% ipython --no-banner

In [1]: import numpy as np

In [2]: import numpy.linalg as la

In [3]: np.set_printoptions(precision=2, suppress=True, linewidth=100, floatmode="fixed")

In [4]: K = np.load("arr.npy")

In [5]: K
Out[5]: 
array([[2, 0, 0, 0],
       [1, 2, 0, 0],
       [2, 0, 1, 0],
       [2, 2, 2, 0]])

In [6]: round(np.trace(la.pinv(K) @ K), 2)
Out[6]: np.float64(3.0)

In [7]: la.lstsq(K[:-1].T, K[-1])[2]
Out[7]: np.int32(3)

In [8]: np.abs(np.diag(la.qr(K)[1])) > 1e-9
Out[8]: array([ True,  True,  True, False])

In [9]: data = np.load("out11.npy")

In [10]: data
Out[10]: 
array([[ 3, -3,  0,  0],
       [-2, -3,  0,  0],
       [ 0,  0,  3, -3],
       [ 0,  0, -2, -3]])

In [11]: np.flatnonzero(la.matrix_power((data != 0) + (data.T != 0) + np.eye(4), 4)[1])
Out[11]: array([0, 1])

In [12]: J = np.array([[0.1, -1.8], [-1.1, 1.1], [1.1, -0.3], [-0.7, 0.2]])

In [13]: J[:, 1] *= 10

In [14]: J
Out[14]: 
array([[  0.10, -18.00],
       [ -1.10,  11.00],
       [  1.10,  -3.00],
       [ -0.70,   2.00]])

In [15]: W = np.array([[-1, -3, 3, 5], [5, 0, 0, -5]])

In [16]: beta = np.array([0, 3, 1, 1])

In [17]: hid = np.maximum(J @ W + beta, 0)

In [18]: hid
Out[18]: 
array([[ 0.00,  2.70,  1.30, 91.50],
       [56.10,  6.30,  0.00,  0.00],
       [ 0.00,  0.00,  4.30, 21.50],
       [10.70,  5.10,  0.00,  0.00]])

In [19]: (hid > 0).astype(int)
Out[19]: 
array([[0, 1, 1, 1],
       [1, 1, 0, 0],
       [0, 0, 1, 1],
       [1, 1, 0, 0]])

In [20]: (hid > 0).mean(axis=0)
Out[20]: array([0.50, 0.75, 0.50, 0.50])

In [21]: C = np.array([[-3, -5, 2], [5, -5, -3], [-2, -5, 1], [5, 0, -4]])

In [22]: (hid @ C).round(6).argmax(axis=1)
Out[22]: array([0, 2, 0, 2])

In [23]: W @ C
Out[23]: 
array([[  7,   5, -10],
       [-40, -25,  30]])

In [24]: hid @ C
Out[24]: 
array([[ 468.40,  -20.00, -372.80],
       [-136.80, -312.00,   93.30],
       [  98.90,  -21.50,  -81.70],
       [  -6.60,  -79.00,    6.10]])

In [25]: Uu, sig, Vh = la.svd(J)

In [26]: np.argmax(sig[:-1] / (sig[1:] + 1e-6)) + 1
Out[26]: np.int64(1)

In [27]: A2 = Uu[:, :1] @ np.diag(sig[:1]) @ Vh[:1]

In [28]: round(np.abs(J - A2).max(), 2)
Out[28]: np.float64(0.98)

In [29]: round(la.norm(J - A2) / la.norm(J), 2)
Out[29]: np.float64(0.07)

In [30]: A2
Out[30]: 
array([[  0.73, -17.97],
       [ -0.45,  11.03],
       [  0.12,  -3.04],
       [ -0.08,   2.03]])

In [31]: np.round(np.trace(la.pinv(A2) @ A2), 2)
Out[31]: np.float64(1.0)

In [32]: np.allclose(A2[:-1].T @ la.lstsq(A2[:-1].T, A2[-1])[0], A2[-1])
Out[32]: True

In [33]: np.unique(A2.round(6), axis=0).shape
Out[33]: (4, 2)

In [34]: Uu, sig, Vh = la.svd(J, full_matrices=False)

In [35]: np.cumsum(sig ** 2) / np.sum(sig ** 2)
Out[35]: array([1.00, 1.00])

In [36]: sig
Out[36]: array([21.42,  1.47])

In [37]: np.round(Vh @ Vh.T, 2) + 0
Out[37]: 
array([[1.00, 0.00],
       [0.00, 1.00]])

In [38]: np.round(np.sqrt((sig ** 2).sum()), 2), np.round(la.norm(J), 2)
Out[38]: (np.float64(21.47), np.float64(21.47))

In [39]: np.abs(Uu[:, 0]).round(6).argmax()
Out[39]: np.int64(0)

In [40]: (sig > 1e-8).sum()
Out[40]: np.int64(2)

In [41]: np.round(Uu.T @ J @ Vh.T, 2) + 0
Out[41]: 
array([[21.42,  0.00],
       [ 0.00,  1.47]])

In [42]: sig / sig[0]
Out[42]: array([1.00, 0.07])

In [43]: np.round(Uu.T @ Uu, 2) + 0
Out[43]: 
array([[1.00, 0.00],
       [0.00, 1.00]])

In [44]: m1 = np.load("a.npy")

In [45]: m1
Out[45]: 
array([[1, 2, 2, 4, 1, 3],
       [2, 1, 4, 1, 2, 1],
       [1, 3, 2, 3, 1, 2],
       [1, 1, 2, 0, 1, 0],
       [1, 1, 2, 0, 1, 0],
       [2, 1, 4, 3, 2, 3],
       [1, 0, 2, 3, 1, 3],
       [0, 0, 0, 0, 0, 0],
       [0, 0, 0, 2, 0, 2],
       [1, 1, 2, 0, 1, 0],
       [0, 0, 0, 0, 0, 0],
       [0, 0, 0, 2, 0, 2],
       [0, 0, 0, 0, 0, 0],
       [1, 1, 2, 0, 1, 0],
       [1, 3, 2, 3, 2, 4],
       [0, 0, 0, 0, 0, 0],
       [2, 1, 4, 3, 2, 3],
       [2, 1, 4, 1, 2, 1],
       [1, 2, 2, 4, 1, 3],
       [0, 0, 0, 0, 0, 0],
       [0, 0, 0, 0, 0, 0],
       [1, 3, 2, 1, 2, 2],
       [1, 1, 2, 2, 1, 2],
       [0, 0, 0, 0, 0, 0],
       [2, 1, 4, 1, 2, 1],
       [0, 0, 0, 2, 1, 4],
       [2, 2, 4, 0, 3, 2],
       [1, 1, 2, 0, 1, 0],
       [1, 3, 2, 1, 1, 0],
       [0, 0, 0, 2, 0, 2],
       [0, 0, 0, 0, 1, 2],
       [0, 0, 0, 2, 1, 4]])

In [46]: C = m1[[17, 23]].astype(float)

In [47]: for _ in range(4):
    ...:     z = la.norm(m1[:, None] - C, axis=-1).argmin(axis=1)
    ...:     C = np.array([m1[z == j].mean(axis=0) for j in range(2)])
    ...: 

In [48]: z
Out[48]: 
array([0, 0, 0, 1, 1, 0, 0, 1, 1, 1, 1, 1, 1, 1, 0, 1, 0, 0, 0, 1, 1, 0, 0, 1, 0, 1, 0, 1, 0, 1, 1,
       1])

In [49]: np.bincount(z)
Out[49]: array([14, 18])

In [50]: np.abs(C[1] - C[0]).argmax()
Out[50]: np.int64(2)

In [51]: C
Out[51]: 
array([[1.43, 1.71, 2.86, 2.14, 1.64, 2.14],
       [0.28, 0.28, 0.56, 0.56, 0.44, 0.89]])

In [52]: f = np.array([3, -1, 4, 0, -1, 0, -1])

In [53]: mat = np.array([np.roll(f, i) for i in range(7)])

In [54]: mat
Out[54]: 
array([[ 3, -1,  4,  0, -1,  0, -1],
       [-1,  3, -1,  4,  0, -1,  0],
       [ 0, -1,  3, -1,  4,  0, -1],
       [-1,  0, -1,  3, -1,  4,  0],
       [ 0, -1,  0, -1,  3, -1,  4],
       [ 4,  0, -1,  0, -1,  3, -1],
       [-1,  4,  0, -1,  0, -1,  3]])

In [55]: mat @ np.ones(7)
Out[55]: array([4.00, 4.00, 4.00, 4.00, 4.00, 4.00, 4.00])

In [56]: np.fft.fft(mat[0])
Out[56]: array([ 4.00+0.00j,  1.76-4.33j, -0.78+2.52j,  7.52+2.15j,  7.52-2.15j, -0.78-2.52j,  1.76+4.33j])

In [57]: mat @ (-1.0) ** np.arange(7)
Out[57]: array([  6.00,  -8.00,   8.00, -10.00,  10.00,  -2.00,   0.00])
